% python3 -q
>>> import numpy as np
>>> import numpy.linalg as la
>>> np.set_printoptions(precision=1, suppress=True, linewidth=160)
>>> F = np.loadtxt("data.csv", delimiter=",")
>>> F
array([[ 1.,  0.,  0.,  0.,  0.],
       [-2.,  1.,  0.,  0.,  0.],
       [-1., -2.,  1.,  0.,  0.],
       [-4., -2.,  5.,  1.,  0.],
       [-3.,  5., -2.,  5.,  1.]])
>>> def softmax(z):
...     e = np.exp(z - z.max(axis=-1, keepdims=True))
...     return e / e.sum(axis=-1, keepdims=True)
... 
>>> np.round(softmax(F[2]), 1) + 0
array([0.1, 0. , 0.5, 0.2, 0.2])
>>> att = F @ F.T / np.sqrt(5)
>>> softmax(att).round(6).argmax(axis=1)
array([0, 4, 3, 3, 4])
>>> np.round(softmax(att + np.triu(np.full(att.shape, -np.inf), 1)), 1) + 0
array([[1. , 0. , 0. , 0. , 0. ],
       [0. , 1. , 0. , 0. , 0. ],
       [0. , 0.1, 0.9, 0. , 0. ],
       [0. , 0. , 0. , 1. , 0. ],
       [0. , 0. , 0. , 0. , 1. ]])
>>> P = np.triu(np.array([[3, -2, 0, 1, -4],
...     [-7, -8, 1, 9, 7],
...     [4, 5, 1, 8, 3],
...     [-9, 8, 3, 9, -7],
...     [1, 9, 5, 7, 9]]), 1) + np.eye(5)
>>> Y = P @ F @ la.inv(P)
>>> round(la.det(Y), 1)
np.float64(1.0)
>>> print(np.trace(Y), np.trace(F))
5.0 5.0
>>> np.poly(Y)
array([  1.,  -5.,  10., -10.,   5.,  -1.])
>>> rng = np.random.default_rng(2097)
>>> lab = rng.permutation(5)
>>> print(lab)
[0 4 1 3 2]
>>> Y = F[lab][:, lab]
>>> np.diag(Y)
array([1., 1., 1., 1., 1.])
>>> np.trace(Y)
np.float64(5.0)
>>> np.allclose(Y, F)
False
>>> np.round(la.eigvals(F).sum().real, 1)
np.float64(5.0)
>>> la.eigvals(F)
array([1., 1., 1., 1., 1.])
>>> print(np.einsum("ii->", F))
5.0
>>> data = np.loadtxt("m.csv", delimiter=",")
>>> data
array([[ 0., -2.,  4.,  3.],
       [ 2.,  0., -1.,  4.],
       [-4.,  1.,  0., -1.],
       [-3., -4.,  1.,  0.]])
>>> Q, evecs = la.qr(data[:, :2])[0], la.qr(data[:, 2:])[0]
>>> sig = la.svd(Q.T @ evecs, compute_uv=False)
>>> np.degrees(np.arccos(sig.clip(0, 1)))
array([49.7, 53.9])
>>> sig
array([0.6, 0.6])
>>> la.norm(data, axis=1).argmax()
np.int64(0)
>>> np.round(la.norm(data, 2), 1)
np.float64(6.3)
>>> round(float(la.norm(data) ** 2 / la.norm(data, 2) ** 2), 1)
2.4
>>> round(la.norm(data[3] - data[1]), 1)
np.float64(7.8)
>>> u = np.array([0, 3, 0, 0])
>>> Y = data + np.outer(u, np.eye(4)[0])
>>> print(la.matrix_rank(la.inv(Y) - la.inv(data), tol=1e-8))
1
>>> x = np.array([0, -2, -2, 2])
>>> round(float(la.det(data)), 1)
289.0
>>> x @ data @ x
np.float64(0.0)
>>> la.svd(data, compute_uv=False)
array([6.3, 6.3, 2.7, 2.7])
>>> Q = la.solve(np.eye(4) - data, np.eye(4) + data)
>>> np.round(Q @ Q.T, 1) + 0
array([[1., 0., 0., 0.],
       [0., 1., 0., 0.],
       [0., 0., 1., 0.],
       [0., 0., 0., 1.]])
>>> round(float(la.det(Q)), 1)
1.0
>>> ev, evecs = la.eig(F)
>>> ev
array([1., 1., 1., 1., 1.])
>>> np.sort(la.eigvals(la.inv(F)))
array([1.+0.j, 1.-0.j, 1.+0.j, 1.-0.j, 1.+0.j])
>>> E = np.load("test17.npy")
>>> E
array([[0.5, 0. , 0.5, 0. ],
       [0. , 1. , 0. , 0. ],
       [0. , 0. , 1. , 0. ],
       [0.5, 0. , 0. , 0.5]])
>>> # 2 blocks once reordered
>>> w1 = np.array([[-1, -2], [-2, 1], [-1, -2], [3, 1]])
>>> b = np.array([0, -2])
>>> hid = np.maximum(E @ w1 + b, 0)
>>> (hid > 0).mean(axis=0)
array([0.2, 0. ])
>>> la.matrix_rank(hid)
np.int64(1)
>>> basis = np.array([[4, 3], [0, 0]])
>>> hid @ basis
array([[0., 0.],
       [0., 0.],
       [0., 0.],
       [4., 3.]])
>>> w1 @ basis
array([[-4, -3],
       [-8, -6],
       [-4, -3],
       [12,  9]])
>>> m1 = np.array([[3, 0, 1, 3, 3, 2],
...     [0, 2, 3, 0, 2, 1],
...     [1, 1, 3, 2, 3, 1],
...     [1, 1, 3, 1, 0, 1],
...     [1, 1, 0, 1, 1, 1],
...     [0, 0, 1, 1, 0, 3]])
>>> m1
array([[3, 0, 1, 3, 3, 2],
       [0, 2, 3, 0, 2, 1],
       [1, 1, 3, 2, 3, 1],
       [1, 1, 3, 1, 0, 1],
       [1, 1, 0, 1, 1, 1],
       [0, 0, 1, 1, 0, 3]])
>>> np.sort(np.abs(la.eigvals(E)))[::-1]
array([1. , 1. , 0.5, 0.5])
>>> E.sum(axis=1)
array([1., 1., 1., 1.])
>>> p = np.eye(4)[1]
>>> for _ in range(7):
...     p = p @ E
...     print(p.round(1))
... 
[0. 1. 0. 0.]
[0. 1. 0. 0.]
[0. 1. 0. 0.]
[0. 1. 0. 0.]
[0. 1. 0. 0.]
[0. 1. 0. 0.]
[0. 1. 0. 0.]
>>> lab = rng.permutation(6)
>>> Y = m1[:, lab] * rng.choice([-1, 1], 6)
>>> print(Y)
[[-2  3  0 -3  1  3]
 [-1  0  2 -2  3  0]
 [-1  2  1 -3  3  1]
 [-1  1  1  0  3  1]
 [-1  1  1 -1  0  1]
 [-3  1  0  0  1  0]]
>>> Uu, _, vt = la.svd(m1.T @ Y)
>>> np.round(Uu @ vt, 1) + 0
array([[ 0.,  0.,  0.,  0.,  0.,  1.],
       [ 0.,  0.,  1.,  0.,  0.,  0.],
       [ 0.,  0.,  0.,  0.,  1.,  0.],
       [ 0.,  1.,  0.,  0.,  0.,  0.],
       [ 0.,  0.,  0., -1.,  0.,  0.],
       [-1.,  0.,  0.,  0.,  0.,  0.]])
>>> np.round(la.lstsq(m1, Y)[0], 1) + 0
array([[ 0.,  0.,  0.,  0.,  0.,  1.],
       [ 0.,  0.,  1.,  0.,  0.,  0.],
       [ 0.,  0.,  0.,  0.,  1.,  0.],
       [ 0.,  1.,  0.,  0.,  0.,  0.],
       [ 0.,  0.,  0., -1.,  0.,  0.],
       [-1.,  0.,  0.,  0.,  0.,  0.]])
>>> Y = m1[0, 0] * m1[1:] - np.outer(m1[1:, 0], m1[0])
>>> Y
array([[ 0,  6,  9,  0,  6,  3],
       [ 0,  3,  8,  3,  6,  1],
       [ 0,  3,  8,  0, -3,  1],
       [ 0,  3, -1,  0,  0,  1],
       [ 0,  0,  3,  3,  0,  9]])
>>> la.matrix_rank(Y), la.matrix_rank(m1)
(np.int64(5), np.int64(6))
>>> print(np.flatnonzero(~Y.round(6).any(axis=1)))
[]
>>> m1[:, 0] / m1[0, 0]
array([1. , 0. , 0.3, 0.3, 0.3, 0. ])
>>> x = np.array([2, 0, -2, 0, 2, -1])
>>> h1 = np.maximum(Y @ x, 0)
>>> Y.T @ h1
array([ 0,  3, -1,  0,  0,  1])
>>> print(np.tanh(Y @ x))
[-1.  -1.  -1.   0.8 -1. ]
>>> Y * (h1 > 1e-9)[:, None]
array([[ 0,  0,  0,  0,  0,  0],
       [ 0,  0,  0,  0,  0,  0],
       [ 0,  0,  0,  0,  0,  0],
       [ 0,  3, -1,  0,  0,  1],
       [ 0,  0,  0,  0,  0,  0]])
>>> np.flatnonzero(h1 > 1e-9)
array([3])
>>> X = np.loadtxt("a.csv", delimiter=",")
>>> X
array([[-4.,  8., -4.],
       [-3.,  9., -3.],
       [-3.,  9., -3.],
       [-3.,  9., -3.],
       [-5.,  7., -5.]])
>>> np.argsort(-la.norm(X, axis=0).round(6), kind="stable")[:3]
array([1, 0, 2])
>>> round(la.norm(X, 2) / la.norm(X), 1)
np.float64(1.0)
>>> Uu, sig, vt = la.svd(X)
>>> np.argmax(sig[:-1] / (sig[1:] + 1e-6)) + 1
np.int64(2)
>>> Y = Uu[:, :2] @ np.diag(sig[:2]) @ vt[:2]
>>> np.round(np.abs(X - Y).max(), 1)
np.float64(0.0)
>>> round(float(la.norm(X - Y, 2)), 1), round(float(sig[2]), 1)
(0.0, 0.0)
>>> round(la.norm(X - Y) / la.norm(X), 1)
np.float64(0.0)
>>> r = la.matrix_rank(X)
>>> r
np.int64(2)
>>> ns = la.svd(X)[2][r:].T
>>> print([int(la.matrix_rank(np.delete(X, i, axis=0))) for i in range(5)])
[2, 2, 2, 2, 2]
>>> la.matrix_rank(X.T @ X), la.matrix_rank(X @ X.T)
(np.int64(2), np.int64(2))
>>> print(np.round(ns @ ns.T, 1) + 0)
[[ 0.5  0.  -0.5]
 [ 0.   0.   0. ]
 [-0.5  0.   0.5]]
>>> ns.shape
(3, 1)
>>> np.allclose(X @ ns, 0)
True
>>> np.round(X @ ns, 1) + 0
array([[0.],
       [0.],
       [0.],
       [0.],
       [0.]])
>>> [int(la.matrix_rank(X[:i])) for i in range(1, len(X) + 1)]
[1, 2, 2, 2, 2]
>>> x = np.array([-7, 0, 5])
>>> print(X @ (2 * x))
[16. 12. 12. 12. 20.]
>>> X * x
array([[ 28.,   0., -20.],
       [ 21.,   0., -15.],
       [ 21.,   0., -15.],
       [ 21.,   0., -15.],
       [ 35.,   0., -25.]])
>>> np.einsum("ij,j->i", X, x)
array([ 8.,  6.,  6.,  6., 10.])
>>> X @ np.ones(3)
array([ 0.,  3.,  3.,  3., -3.])
>>> Uu, sig, vt = la.svd(X)
>>> evecs = vt[:(sig > 1e-8).sum()]
>>> x = X[2] + 2 * X[3] + rng.integers(2) * np.eye(3)[2]
>>> x
array([-9., 27., -9.])
>>> print(np.allclose(evecs.T @ evecs @ x, x))
True
>>> np.round(evecs.T @ evecs, 1) + 0
array([[0.5, 0. , 0.5],
       [0. , 1. , 0. ],
       [0.5, 0. , 0.5]])
>>> M = np.load("layer19.npy")
>>> M.round(1) + 0
array([[ 0. ,  0.1,  0.1,  0. ],
       [ 0.1,  0.7,  0.4, -0.1],
       [ 0.1,  0.4,  0.2, -0.1],
       [ 0. , -0.1, -0.1,  0. ]])
>>> ev, evecs = la.eigh(M)
>>> x = np.array([0, 1, 1, 3])
>>> round(np.abs(M).sum(axis=1).max(), 1), np.round(np.abs(ev).max(), 1)
(np.float64(1.4), np.float64(1.0))
>>> (np.sign(evecs[:, -1].round(6)) == np.sign(evecs[0, -1].round(6))).astype(int)
array([1, 1, 1, 0])
>>> np.round(x @ M @ x, 1)
np.float64(0.7)
>>> np.round(la.eigvalsh(M[1:, 1:]), 1) + 0
array([0., 0., 1.])
>>> np.round(evecs * np.maximum(ev, 0) @ evecs.T, 1) + 0
array([[ 0. ,  0.1,  0.1,  0. ],
       [ 0.1,  0.7,  0.4, -0.1],
       [ 0.1,  0.4,  0.3, -0.1],
       [ 0. , -0.1, -0.1,  0. ]])
>>> round(float(x @ M @ x / (x @ x)), 1), round(ev[0], 1), round(ev[-1], 1)
(0.1, np.float64(-0.0), np.float64(1.0))
>>> A = np.array([[1.0, 0.2, 0.0, 0.0],
...     [0.2, 1.0, 0.2, 0.0],
...     [0.0, 0.2, 1.0, 0.2],
...     [0.0, 0.0, 0.2, 1.0]])
>>> x = np.ones(4)
>>> for _ in range(5):
...     x = A @ x
...     x /= la.norm(x)
...     print(round(x @ A @ x, 1))
... 
1.3
1.3
1.3
1.3
1.3
>>> x
array([0.4, 0.6, 0.6, 0.4])
>>> round(la.eigvalsh(A)[-1], 1)
np.float64(1.3)
>>> Y = np.array([[1, 2, 3, 1], [1, 2, 1, 3], [2, 2, 3, 2], [0, 0, 3, 0]])
>>> arr = np.triu(Y)
>>> arr
array([[1, 2, 3, 1],
       [0, 2, 1, 3],
       [0, 0, 3, 2],
       [0, 0, 0, 0]])
>>> P = np.triu(np.array([[-4, -3, 3, -1], [0, 0, -5, 2], [-2, -2, -4, 3], [-1, -5, -4, 3]]), 1) + np.eye(4)
>>> Y = P @ arr @ la.inv(P)
>>> print(la.matrix_rank(Y))
3
>>> Y
array([[ 1., -1.,  1., -2.],
       [ 0.,  2., -4.,  1.],
       [ 0.,  0.,  3., -7.],
       [ 0.,  0.,  0.,  0.]])
>>> P @ arr - arr @ P
array([[  0.,  -3.,  13., -15.],
       [  0.,   0.,  -5., -17.],
       [  0.,   0.,   0.,  -9.],
       [  0.,   0.,   0.,   0.]])
